% python3 -q
>>> import numpy as np
>>> from numpy import linalg as LA
>>> np.set_printoptions(precision=2, suppress=True, linewidth=160)
>>> def tidy(a):
...     return np.round(a, 2) + 0
... 
>>> X = np.cumsum(np.array([[2, 1, 1, 1, 1],
...     [1, 2, 0, 2, 1],
...     [0, 2, 2, 0, 0],
...     [0, 2, 1, 0, 0],
...     [1, 0, 1, 2, 0],
...     [1, 2, 0, 2, 0],
...     [0, 2, 2, 0, 0],
...     [2, 2, 0, 1, 0],
...     [0, 1, 1, 0, 1],
...     [2, 0, 1, 2, 0],
...     [0, 0, 0, 0, 2],
...     [0, 2, 0, 1, 2],
...     [1, 2, 0, 0, 2],
...     [2, 1, 1, 0, 0],
...     [0, 2, 0, 2, 0],
...     [0, 1, 1, 0, 1],
...     [1, 0, 2, 0, 1],
...     [1, 1, 2, 1, 2],
...     [2, 0, 2, 2, 1],
...     [0, 0, 2, 0, 0],
...     [1, 2, 2, 2, 0]]), axis=0)
>>> print(X)
[[ 2  1  1  1  1]
 [ 3  3  1  3  2]
 [ 3  5  3  3  2]
 [ 3  7  4  3  2]
 [ 4  7  5  5  2]
 [ 5  9  5  7  2]
 [ 5 11  7  7  2]
 [ 7 13  7  8  2]
 [ 7 14  8  8  3]
 [ 9 14  9 10  3]
 [ 9 14  9 10  5]
 [ 9 16  9 11  7]
 [10 18  9 11  9]
 [12 19 10 11  9]
 [12 21 10 13  9]
 [12 22 11 13 10]
 [13 22 13 13 11]
 [14 23 15 14 13]
 [16 23 17 16 14]
 [16 23 19 16 14]
 [17 25 21 18 14]]
>>> Ac = X - X.mean(axis=0)
>>> left, sv, VT = LA.svd(Ac, full_matrices=False)
>>> LA.matrix_rank(Ac)
np.int64(5)
>>> np.abs(left[:, 0]).argmax()
np.int64(20)
>>> tidy(np.abs(VT[-1]))
array([0.76, 0.05, 0.01, 0.6 , 0.25])
>>> np.searchsorted(np.cumsum(sv ** 2) / (sv ** 2).sum(), 0.9) + 1
np.int64(1)
>>> K = np.loadtxt("data.csv", delimiter=",")
>>> K
array([[ -9.,   7.,  -3.,   3.,   1.,   4.,   5.],
       [  1.,   8.,   0.,  -7.,   7.,  -1.,  -8.],
       [ -9.,   4.,   6.,  -9.,   7.,   2.,  -4.],
       [ -7.,  -6.,   2.,  -6.,   2.,   6.,  -5.],
       [  5.,   9.,  -6.,   8.,   3.,   4.,   4.],
       [  6.,   7.,   0.,   9.,   6.,  -8.,   1.],
       [ -7.,  23.,  -3., -11.,  15.,   2., -11.]])
>>> # rows and columns are dependent
>>> (K + K.T) / 2
array([[ -9. ,   4. ,  -6. ,  -2. ,   3. ,   5. ,  -1. ],
       [  4. ,   8. ,   2. ,  -6.5,   8. ,   3. ,   7.5],
       [ -6. ,   2. ,   6. ,  -3.5,   0.5,   1. ,  -3.5],
       [ -2. ,  -6.5,  -3.5,  -6. ,   5. ,   7.5,  -8. ],
       [  3. ,   8. ,   0.5,   5. ,   3. ,   5. ,   9.5],
       [  5. ,   3. ,   1. ,   7.5,   5. ,  -8. ,   1.5],
       [ -1. ,   7.5,  -3.5,  -8. ,   9.5,   1.5, -11. ]])
>>> np.allclose(K, K.T)
False
>>> tidy(LA.matrix_power(K, 2))
array([[  88.,  115.,   -6.,  -78.,  127.,  -49., -151.],
       [ 133.,  -15.,  -35.,  124.,  -62.,  -26.,   91.],
       [ 169.,   32.,   15.,   63.,   16.,  -78.,   18.],
       [ 162., -108.,   24.,  164.,  -80., -104.,  104.],
       [ -27.,  182.,  -65.,  -26.,  135.,   35.,  -91.],
       [-135.,   65.,  -39., -120.,   58.,  161.,  -66.],
       [ 354.,   85.,  -76.,  170.,    3., -101.,   31.]])
>>> np.trace(K)
np.float64(-17.0)
>>> (K - K.T) / 2
array([[  0. ,   3. ,   3. ,   5. ,  -2. ,  -1. ,   6. ],
       [ -3. ,   0. ,  -2. ,  -0.5,  -1. ,  -4. , -15.5],
       [ -3. ,   2. ,   0. ,  -5.5,   6.5,   1. ,  -0.5],
       [ -5. ,   0.5,   5.5,   0. ,  -3. ,  -1.5,   3. ],
       [  2. ,   1. ,  -6.5,   3. ,   0. ,  -1. ,  -5.5],
       [  1. ,   4. ,  -1. ,   1.5,   1. ,   0. ,  -0.5],
       [ -6. ,  15.5,   0.5,  -3. ,   5.5,   0.5,   0. ]])
>>> tidy(np.abs(LA.eigvals(K)).max())
np.float64(14.99)
>>> tidy(np.sort(np.abs(LA.eigvals(K))))
array([ 0.  ,  5.95,  8.44,  8.44, 13.56, 13.56, 14.99])
>>> np.allclose(K @ K.T, K.T @ K)
False
>>> left, sv, VT = LA.svd(K)
>>> evecs = VT[:(sv > 1e-8).sum()]
>>> rng = np.random.default_rng(52011)
>>> vec = K[3] + 5 * K[0] + rng.integers(2) * np.eye(7)[6]
>>> print(vec)
[-52.  29. -13.   9.   7.  26.  21.]
>>> tidy(np.diag(evecs.T @ evecs))
array([1.  , 0.91, 0.77, 0.86, 0.75, 0.95, 0.75])
>>> left, sv, VT = LA.svd(K)
>>> tidy(sv)
array([38.05, 25.38, 15.56,  9.19,  5.71,  3.45,  0.  ])
>>> print(np.argmax(sv[:-1] / (sv[1:] + 1e-6)) + 1)
6
>>> other = left[:, :6] @ np.diag(sv[:6]) @ VT[:6]
>>> tidy(np.abs(K - other).max())
np.float64(0.0)
>>> tidy(other)
array([[ -9.,   7.,  -3.,   3.,   1.,   4.,   5.],
       [  1.,   8.,   0.,  -7.,   7.,  -1.,  -8.],
       [ -9.,   4.,   6.,  -9.,   7.,   2.,  -4.],
       [ -7.,  -6.,   2.,  -6.,   2.,   6.,  -5.],
       [  5.,   9.,  -6.,   8.,   3.,   4.,   4.],
       [  6.,   7.,   0.,   9.,   6.,  -8.,   1.],
       [ -7.,  23.,  -3., -11.,  15.,   2., -11.]])
>>> print(tidy(LA.norm(K - other) / LA.norm(K)))
0.0
>>> tidy(LA.norm(K - other, 2)), tidy(sv[6])
(np.float64(0.0), np.float64(0.0))
>>> mat = np.eye(5, dtype=int)[rng.permutation(5)]
>>> mat
array([[0, 0, 1, 0, 0],
       [0, 0, 0, 0, 1],
       [0, 1, 0, 0, 0],
       [1, 0, 0, 0, 0],
       [0, 0, 0, 1, 0]])
>>> # columns are unit length and at right angles
>>> q, r_ = LA.qr(mat)
>>> np.allclose(r_.T @ r_, mat.T @ mat)
True
>>> q
array([[ 0.,  0., -1.,  0.,  0.],
       [-0.,  0.,  0.,  0.,  1.],
       [-0., -1.,  0.,  0.,  0.],
       [-1., -0.,  0.,  0.,  0.],
       [-0., -0., -0., -1.,  0.]])
>>> np.trace(q @ q.T)
np.float64(5.0)
>>> A = np.loadtxt("case3.csv", delimiter=",")
>>> A
array([[ 0., -4.,  0.,  2., -2.,  1.,  2.],
       [ 4.,  0.,  0.,  0.,  1., -1.,  2.],
       [ 0.,  0.,  0.,  3., -1.,  1.,  0.],
       [-2.,  0., -3.,  0., -3.,  2.,  3.],
       [ 2., -1.,  1.,  3.,  0.,  3., -2.],
       [-1.,  1., -1., -2., -3.,  0.,  5.],
       [-2., -2.,  0., -3.,  2., -5.,  0.]])
>>> # skew, so no eigenvalue has a real part
>>> left, sv, VT = LA.svd(A)
>>> evecs = VT[:(sv > 1e-8).sum()]
>>> vec = A[1] + 4 * A[3] + rng.integers(2) * np.eye(7)[5]
>>> vec
array([ -4.,   0., -12.,   0., -11.,   8.,  14.])
>>> np.allclose(evecs.T @ evecs @ vec, vec)
False
>>> LA.matrix_rank(np.vstack([A, vec]))
np.int64(7)
>>> r = LA.matrix_rank(A)
>>> r
np.int64(6)
>>> N = LA.svd(A)[2][r:].T
>>> N.shape
(7, 1)
>>> [int(LA.matrix_rank(np.delete(A, i, axis=0))) for i in range(7)]
[6, 6, 6, 6, 6, 6, 6]
>>> tidy(A @ N)
array([[0.],
       [0.],
       [0.],
       [0.],
       [0.],
       [0.],
       [0.]])
>>> left, sv, VT = LA.svd(A, full_matrices=False)
>>> print(tidy(left.T @ left))
[[1. 0. 0. 0. 0. 0. 0.]
 [0. 1. 0. 0. 0. 0. 0.]
 [0. 0. 1. 0. 0. 0. 0.]
 [0. 0. 0. 1. 0. 0. 0.]
 [0. 0. 0. 0. 1. 0. 0.]
 [0. 0. 0. 0. 0. 1. 0.]
 [0. 0. 0. 0. 0. 0. 1.]]
>>> tidy(np.cumsum(sv ** 2) / np.sum(sv ** 2))
array([0.37, 0.73, 0.85, 0.97, 0.99, 1.  , 1.  ])
>>> tidy(np.sqrt((sv ** 2).sum())), tidy(LA.norm(A))
(np.float64(14.56), np.float64(14.56))
>>> print(tidy(VT @ VT.T))
[[1. 0. 0. 0. 0. 0. 0.]
 [0. 1. 0. 0. 0. 0. 0.]
 [0. 0. 1. 0. 0. 0. 0.]
 [0. 0. 0. 1. 0. 0. 0.]
 [0. 0. 0. 0. 1. 0. 0.]
 [0. 0. 0. 0. 0. 1. 0.]
 [0. 0. 0. 0. 0. 0. 1.]]
>>> print(tidy(sv / sv[0]))
[1.   1.   0.57 0.57 0.2  0.2  0.  ]
>>> np.allclose(left * sv @ VT, A)
True
>>> (sv > 1e-8).sum()
np.int64(6)
>>> tidy(left.T @ A @ VT.T)
array([[8.83, 0.  , 0.  , 0.  , 0.  , 0.  , 0.  ],
       [0.  , 8.83, 0.  , 0.  , 0.  , 0.  , 0.  ],
       [0.  , 0.  , 5.01, 0.  , 0.  , 0.  , 0.  ],
       [0.  , 0.  , 0.  , 5.01, 0.  , 0.  , 0.  ],
       [0.  , 0.  , 0.  , 0.  , 1.74, 0.  , 0.  ],
       [0.  , 0.  , 0.  , 0.  , 0.  , 1.74, 0.  ],
       [0.  , 0.  , 0.  , 0.  , 0.  , 0.  , 0.  ]])
>>> left.shape, sv.shape, VT.shape
((7, 7), (7,), (7, 7))
>>> tidy(sv)
array([8.83, 8.83, 5.01, 5.01, 1.74, 1.74, 0.  ])
